$ python3 -q
>>> import numpy as np
>>> np.set_printoptions(precision=3, suppress=True, linewidth=160)
>>> def rnd(a):
...     return np.round(a, 3) + 0
... 
>>> feats = np.load("case3.npy")
>>> print(feats)
[[  1  -4  16 -64]
 [  1  -3   9 -27]
 [  1  -2   4  -8]
 [  1  -1   1  -1]
 [  1   0   0   0]
 [  1   1   1   1]
 [  1   2   4   8]]
>>> q, R = np.linalg.qr(feats)
>>> rnd(q.T @ q)
array([[1., 0., 0., 0.],
       [0., 1., 0., 0.],
       [0., 0., 1., 0.],
       [0., 0., 0., 1.]])
>>> rnd(np.abs(np.diag(R)))
array([ 2.646,  5.292,  9.165, 14.697])
>>> print(rnd(abs(R[0, 0])), rnd(np.linalg.norm(feats[:, 0])))
2.646 2.646
>>> x0 = np.array([3, 5, 4, 1])
>>> y = feats @ x0
>>> c, lr = np.zeros(4), 1 / np.linalg.norm(feats, 2) ** 2
>>> for i in range(30):
...     c -= lr * feats.T @ (feats @ c - y)
...     if i % 5 == 0: print(i, round(np.linalg.norm(feats @ c - y), 3))
... 
0 37.688
5 36.157
10 34.697
15 33.305
20 31.978
25 30.713
>>> print(rnd(c))
[0.302 0.311 1.08  0.546]
>>> q, evecs = np.linalg.qr(feats[:, :2])[0], np.linalg.qr(feats[:, 2:])[0]
>>> sv = np.linalg.svd(q.T @ evecs, compute_uv=False)
>>> (sv > 0.9).sum()
np.int64(0)
>>> rnd(sv)
array([0.897, 0.776])
>>> B = np.array([[3, 0], [-3, 1], [3, 2], [1, -1]])
>>> B.T @ feats.T
array([[-1, 12, 13,  8,  3,  4, 17],
       [92, 42, 14,  2,  0,  2,  2]])
>>> np.einsum("ij,ij->i", feats, feats)
array([4369,  820,   85,    4,    1,    4,   85])
>>> np.linalg.matrix_rank(np.vstack([feats, B.T]))
np.int64(4)
>>> m1 = np.load("layer6.npy")
>>> m1
array([[0, 3, 1, 1, 3, 3, 3],
       [2, 3, 2, 2, 3, 2, 2],
       [3, 1, 1, 2, 2, 2, 0],
       [1, 3, 0, 3, 2, 3, 0],
       [2, 3, 3, 2, 2, 2, 0],
       [1, 2, 3, 1, 1, 2, 3],
       [1, 3, 3, 3, 0, 3, 2],
       [3, 0, 2, 2, 2, 0, 2],
       [0, 0, 2, 2, 2, 0, 0],
       [1, 0, 3, 2, 3, 1, 3],
       [0, 0, 1, 2, 3, 1, 0],
       [4, 9, 5, 5, 9, 7, 7]])
>>> blk = np.stack([m1, -3 * m1, m1[::-1]])
>>> blk.shape
(3, 12, 7)
>>> B = m1 / np.sqrt((m1 ** 2).mean(axis=1, keepdims=True))
>>> rnd(np.linalg.norm(B, axis=1))
array([2.646, 2.646, 2.646, 2.646, 2.646, 2.646, 2.646, 2.646, 2.646, 2.646, 2.646, 2.646])
>>> np.linalg.matrix_rank(B) == np.linalg.matrix_rank(m1)
np.True_
>>> print(rnd(B[10]))
[0.    0.    0.683 1.366 2.049 0.683 0.   ]
>>> B = np.c_[m1[:, :1] @ np.array([[-3]]), np.array([0, -1, 0, 0, 1, -2, -2, -2, -2, 1, 1, -2])]
>>> B
array([[  0,   0],
       [ -6,  -1],
       [ -9,   0],
       [ -3,   0],
       [ -6,   1],
       [ -3,  -2],
       [ -3,  -2],
       [ -9,  -2],
       [  0,  -2],
       [ -3,   1],
       [  0,   1],
       [-12,  -2]])
>>> print(rnd(np.linalg.norm(B - m1 @ np.linalg.lstsq(m1, B)[0], axis=0)))
[0.    2.883]
>>> np.linalg.matrix_rank(np.c_[m1, B])
np.int64(8)
>>> rnd(np.linalg.lstsq(m1, B[:, 0])[0])
array([-3.,  0.,  0.,  0.,  0.,  0.,  0.])
>>> M = np.array([[0.0, 0.0, 0.0, 1.0],
...     [0.0, 0.0, 0.0, 0.0],
...     [0.0, 0.0, 0.0, -2.0],
...     [1.0, 0.0, -2.0, 0.0]])
>>> M
array([[ 0.,  0.,  0.,  1.],
       [ 0.,  0.,  0.,  0.],
       [ 0.,  0.,  0., -2.],
       [ 1.,  0., -2.,  0.]])
>>> # null space of dimension 2
>>> x0 = np.array([0, -2, 4, -1])
>>> a = np.maximum(M @ x0, 0)
>>> print(np.maximum(M @ (3 * x0), 0))
[0. 0. 6. 0.]
>>> a
array([0., 0., 2., 0.])
>>> M.T @ a
array([ 0.,  0.,  0., -4.])
>>> np.flatnonzero(a > 1e-9)
array([2])
>>> print(np.maximum(M @ x0, 0) - np.maximum(-M @ x0, 0))
[-1.  0.  2. -8.]
>>> rnd(np.linalg.norm(M, axis=1))
array([1.   , 0.   , 2.   , 2.236])
>>> rnd(np.linalg.norm(M[1], 1)), rnd(np.linalg.norm(M[1], np.inf))
(np.float64(0.0), np.float64(0.0))
>>> np.linalg.norm(M, axis=1).argmax()
np.int64(3)
>>> np.linalg.lstsq(M[:-1].T, M[-1])[2]
np.int32(1)
>>> np.abs(np.diag(np.linalg.qr(M)[1])) > 1e-9
array([ True, False, False,  True])
>>> try:
...     np.linalg.inv(M)
... except np.linalg.LinAlgError as e:
...     print("failed:", e)
... 
failed: Singular matrix
>>> C = np.array([[3, -2, 1, -1, -2, 2, 0],
...     [0, -3, 1, -2, 2, 1, 3],
...     [3, -1, 1, -2, 0, -1, -2]])
>>> K = np.repeat(C, 28 // 3, axis=0)
>>> rng = np.random.default_rng(9)
>>> K = K + 0.1 * rng.normal(size=K.shape)
>>> rnd(K)
array([[ 2.92 , -1.976,  0.834, -0.934, -1.886,  1.955,  0.043],
       [ 3.025, -2.039,  0.914, -1.203, -1.859,  1.995,  0.252],
       [ 3.083, -1.972,  0.934, -0.861, -2.051,  2.157, -0.04 ],
       [ 3.019, -2.152,  1.234, -1.009, -2.039,  2.081, -0.089],
       [ 3.077, -2.117,  1.055, -1.104, -2.184,  1.941, -0.146],
       [ 3.055, -1.998,  1.051, -0.991, -2.035,  2.003,  0.105],
       [ 2.982, -2.076,  0.903, -1.022, -2.075,  2.188, -0.118],
       [ 2.892, -2.031,  1.065, -1.027, -2.096,  1.919, -0.035],
       [ 3.097, -2.098,  0.991, -1.061, -1.968,  2.04 , -0.147],
       [ 0.239, -2.981,  0.949, -2.089,  1.974,  1.003,  3.06 ],
       [ 0.001, -2.952,  0.839, -2.075,  1.899,  1.016,  3.046],
       [-0.147, -3.017,  1.073, -1.908,  1.888,  1.056,  3.034],
       [-0.044, -2.804,  0.888, -2.028,  2.045,  1.024,  2.983],
       [ 0.138, -2.855,  1.091, -1.9  ,  1.995,  0.884,  3.219],
       [-0.096, -2.777,  0.987, -1.977,  1.983,  1.096,  2.949],
       [ 0.184, -2.946,  1.017, -2.057,  2.028,  1.   ,  3.19 ],
       [ 0.094, -3.156,  1.153, -2.237,  2.154,  0.811,  3.   ],
       [ 0.081, -3.001,  0.89 , -1.877,  1.822,  0.854,  3.138],
       [ 2.914, -0.975,  1.081, -2.011,  0.028, -0.988, -1.979],
       [ 3.119, -0.907,  1.032, -1.908, -0.054, -1.076, -2.1  ],
       [ 3.078, -0.838,  1.009, -2.198, -0.051, -0.953, -1.97 ],
       [ 3.009, -0.901,  1.093, -2.134,  0.043, -1.074, -1.977],
       [ 3.124, -0.817,  1.07 , -2.051, -0.035, -0.947, -2.099],
       [ 2.993, -0.94 ,  1.092, -2.03 ,  0.037, -0.864, -1.969],
       [ 2.828, -0.979,  1.025, -2.042,  0.004, -1.148, -1.875],
       [ 3.042, -1.054,  1.024, -1.987, -0.086, -1.267, -2.285],
       [ 3.202, -1.112,  0.971, -1.943, -0.036, -0.881, -2.095]])
>>> P = feats @ np.linalg.solve(feats.T @ feats, feats.T)
>>> np.linalg.matrix_rank(np.eye(7) - P)
np.int64(3)
>>> print(rnd(np.linalg.eigvalsh(P)))
[0. 0. 0. 1. 1. 1. 1.]
>>> rnd(np.trace(P))
np.float64(4.0)
>>> np.allclose(P @ P, P)
True
>>> rnd(P)
array([[ 0.929,  0.19 , -0.095, -0.095,  0.024,  0.095, -0.048],
       [ 0.19 ,  0.452,  0.381,  0.143, -0.095, -0.167,  0.095],
       [-0.095,  0.381,  0.452,  0.286,  0.048, -0.095,  0.024],
       [-0.095,  0.143,  0.286,  0.333,  0.286,  0.143, -0.095],
       [ 0.024, -0.095,  0.048,  0.286,  0.452,  0.381, -0.095],
       [ 0.095, -0.167, -0.095,  0.143,  0.381,  0.452,  0.19 ],
       [-0.048,  0.095,  0.024, -0.095, -0.095,  0.19 ,  0.929]])
